% python3 -q
>>> import numpy as np
>>> np.set_printoptions(precision=4, suppress=True, linewidth=140)
>>> def rnd(a):
...     return np.round(a, 4) + 0
... 
>>> X = np.loadtxt("test18.csv", delimiter=",")
>>> X
array([[ 2.7096,  0.4529, -0.0303],
       [ 0.4529,  2.2936,  0.0473],
       [-0.0303,  0.0473,  2.9968]])
>>> # equal to its transpose
>>> evals, vecs = np.linalg.eigh(X)
>>> rnd(evals)
array([2.0001, 2.9999, 3.    ])
>>> evals.sum(), np.trace(X)
(np.float64(8.0), np.float64(8.0))
>>> np.unique(evals.round(6) + 0, return_counts=True)[1]
array([1, 1, 1])
>>> rnd(np.linalg.eigvalsh(X @ X))
array([4.0002, 8.9997, 9.    ])
>>> (evals > 1e-8).sum(), (evals < -1e-8).sum()
(np.int64(3), np.int64(0))
>>> rnd(vecs @ np.diag(evals) @ vecs.T)
array([[ 2.7096,  0.4529, -0.0303],
       [ 0.4529,  2.2936,  0.0473],
       [-0.0303,  0.0473,  2.9968]])
>>> W0 = np.array([[1.0, 0.9, 0.81], [0.9, 1.0, 0.9], [0.81, 0.9, 1.0]])
>>> def softmax(z):
...     e = np.exp(z - z.max(axis=-1, keepdims=True))
...     return e / e.sum(axis=-1, keepdims=True)
... 
>>> rnd(softmax(W0[2]))
array([0.3027, 0.3312, 0.3661])
>>> rnd(softmax(10 * W0[2]))
array([0.0986, 0.2424, 0.659 ])
>>> softmax(W0).sum(axis=1)
array([1., 1., 1.])
>>> att = W0 @ W0.T / np.sqrt(3)
>>> rnd(softmax(att + np.triu(np.full(att.shape, -np.inf), 1)))
array([[1.    , 0.    , 0.    ],
       [0.4869, 0.5131, 0.    ],
       [0.3247, 0.3438, 0.3315]])
>>> rnd(softmax(att)[2] @ W0)
array([0.9026, 0.9344, 0.9039])
>>> K = np.array([[0, 2, 2], [0, 1, -2], [-1, 1, -2]])
>>> G = K.T @ K
>>> rnd(np.linalg.svd(K, compute_uv=False) ** 2)
array([12.3571,  6.1707,  0.4721])
>>> np.linalg.matrix_rank(G)
np.int64(3)
>>> G
array([[ 1, -1,  2],
       [-1,  6,  0],
       [ 2,  0, 12]])
>>> rnd(np.linalg.eigvalsh(G)[::-1])
array([12.3571,  6.1707,  0.4721])
>>> Lm = np.linalg.cholesky(G)
>>> np.prod(np.diag(Lm)) ** 2, rnd(np.linalg.det(G))
(np.float64(36.0), np.float64(36.0))
>>> mat = np.array([[1.0, -0.7, 0.6],
...     [-0.8, -0.8, -0.9],
...     [0.4, -0.4, 1.0],
...     [0.1, 0.3, 0.9],
...     [1.1, 0.1, 0.0],
...     [1.1, 0.1, 1.4],
...     [1.9, -0.3, -1.1],
...     [-0.4, 1.9, 1.1],
...     [0.8, -0.3, -0.4],
...     [-1.1, 0.8, -1.0],
...     [-2.2, 0.5, -0.3],
...     [0.7, -2.0, 1.9],
...     [0.1, -0.5, -0.4],
...     [-0.1, 0.3, -0.3]])
>>> rng = np.random.default_rng(907177)
>>> mat[:, 2] = -2 * mat[:, 1] + 0.3 * rng.normal(size=14)
>>> rnd(mat)
array([[ 1.    , -0.7   ,  1.2887],
       [-0.8   , -0.8   ,  1.5296],
       [ 0.4   , -0.4   ,  1.0544],
       [ 0.1   ,  0.3   ,  0.0303],
       [ 1.1   ,  0.1   , -0.1876],
       [ 1.1   ,  0.1   ,  0.1574],
       [ 1.9   , -0.3   ,  0.8834],
       [-0.4   ,  1.9   , -4.1362],
       [ 0.8   , -0.3   ,  0.8615],
       [-1.1   ,  0.8   , -1.8264],
       [-2.2   ,  0.5   , -1.321 ],
       [ 0.7   , -2.    ,  4.7025],
       [ 0.1   , -0.5   ,  0.7756],
       [-0.1   ,  0.3   , -0.5644]])
>>> Q, R = np.linalg.qr(K)
>>> rnd(R)
array([[-1.    ,  1.    , -2.    ],
       [ 0.    , -2.2361, -0.8944],
       [ 0.    ,  0.    ,  2.6833]])
>>> rnd(Q @ R)
array([[ 0.,  2.,  2.],
       [ 0.,  1., -2.],
       [-1.,  1., -2.]])
>>> rnd(np.trace(Q @ Q.T))
np.float64(3.0)
